>>> import numpy as np
>>> np.set_printoptions(precision=3, suppress=True, linewidth=160, legacy="1.25")
>>> rnd = lambda a: np.round(a, 3) + 0
>>> M = np.load("m.npy")
>>> print(M)
[[ 9 -5  8  8]
 [ 8  9 -5  8]
 [ 8  8  9 -5]
 [-5  8  8  9]]
>>> print(rnd(np.linalg.norm(M, 1)), rnd(np.linalg.norm(M, np.inf)))
30.0 30.0
>>> print(rnd(np.linalg.norm(M[3] - M[1])))
18.439
>>> W0 = np.diag(np.array([-2, 0, 1, -1])) + 2 * np.eye(4, k=1) + 2 * np.eye(4, k=-1)
>>> print(W0)
[[-2.  2.  0.  0.]
 [ 2.  0.  2.  0.]
 [ 0.  2.  1.  2.]
 [ 0.  0.  2. -1.]]
>>> W = np.array([[5, 1, 1, 0], [3, 1, 3, 3], [0, 2, 3, 2], [1, 4, 3, 2]])
>>> coef = np.array([3, 2, 5, 2])
>>> hid = np.maximum(M @ W + coef, 0)
>>> print(np.linalg.matrix_rank(hid))
4
>>> W2 = np.array([[-3, -9, -9], [-3, -2, -6], [6, -3, -8], [3, 6, 4]])
>>> print(W @ W2)
[[-12 -50 -59]
 [ 15 -20 -45]
 [ 18  -1 -28]
 [  9 -14 -49]]
>>> F = np.array([[0, 2, 0, 2, 0, 2],
...     [1, 1, 1, 1, 1, 1],
...     [4, 5, 4, 5, 4, 5],
...     [0, 2, 0, 2, 0, 2],
...     [1, 1, 1, 1, 1, 1],
...     [4, 5, 4, 5, 4, 5]])
>>> # columns 0 and 2 are equal
>>> other = np.array([[-2, 8], [7, -7], [3, -6], [-2, -3], [4, -3], [-3, -5]])
>>> print(np.einsum("ij,ij->i", F, F))
[ 12   6 123  12   6 123]
>>> print(np.linalg.matrix_rank(np.vstack([F, other.T])))
4
>>> print(F @ other)
[[  4 -30]
 [  7 -16]
 [ 30 -79]
 [  4 -30]
 [  7 -16]
 [ 30 -79]]
>>> print(np.einsum("ik,kj->ij", F, other))
[[  4 -30]
 [  7 -16]
 [ 30 -79]
 [  4 -30]
 [  7 -16]
 [ 30 -79]]
>>> other = F / np.linalg.norm(F, axis=1, keepdims=True)
>>> C2 = other @ other.T
>>> print(np.argwhere(np.triu(np.abs(C2) > 0.95, 1)))
[[0 3]
 [1 2]
 [1 4]
 [1 5]
 [2 4]
 [2 5]
 [4 5]]
>>> print((C2 - 2 * np.eye(6)).round(6).argmax(axis=1))
[3 4 5 0 1 2]
>>> print(rnd(np.degrees(np.arccos(np.clip(C2[5, 3], -1, 1)))))
38.66
>>> U, sigma, Vt = np.linalg.svd(F)
>>> print(np.argmax(sigma[:-1] / (sigma[1:] + 1e-6)) + 1)
2
>>> other = U[:, :2] @ np.diag(sigma[:2]) @ Vt[:2]
>>> print(rnd(np.abs(F - other).max()))
0.0
>>> print(rnd(np.linalg.norm(F - other, 2)), rnd(sigma[2]))
0.0 0.0
>>> print(np.linalg.matrix_rank(F, rtol=0.05))
2
>>> print(np.linalg.matrix_rank(other))
2
>>> A = np.array([[-2, 3, 0, 0], [-4, 5, 0, 0], [0, 0, -2, 3], [0, 0, -4, 5]])
>>> print(rnd(np.linalg.norm(A, 2) / np.linalg.norm(A)))
0.707
>>> print(np.linalg.matrix_rank(A, rtol=0.1))
2
>>> print(rnd(np.abs(np.linalg.svd(A)[2][-1])))
[0.    0.    0.794 0.608]
>>> print(round(np.log10(np.linalg.cond(A))))
1
>>> T = np.stack([A, 3 * A, A[::-1]])
>>> print((T @ A.T).shape)
(3, 4, 4)
>>> print(rnd(np.linalg.det(T)))
[  4. 324.   4.]
>>> print(np.einsum("bij,cij->bc", T, T))
[[108 324   0]
 [324 972   0]
 [  0   0 108]]
>>> print(np.linalg.matrix_rank(T.reshape(3, -1)))
2
>>> print(np.linalg.matrix_rank(T))
[4 4 4]
>>> print(T.sum(axis=0))
[[ -8  12  -4   5]
 [-16  20  -2   3]
 [ -4   5  -8  12]
 [ -2   3 -16  20]]
>>> K = np.loadtxt("out17.csv", delimiter=",")
>>> print(K)
[[42.  0.  0.  1.]
 [ 0. 61.  3.  0.]
 [ 3.  2. 22.  2.]
 [ 1.  2.  1. 22.]]
>>> vals, V = np.linalg.eig(A)
>>> print(rnd(np.sort(np.linalg.eigvals(A @ A))))
[1. 1. 4. 4.]
>>> print(rnd(np.sort(np.linalg.eigvals(np.linalg.inv(A)))))
[0.5 0.5 1.  1. ]
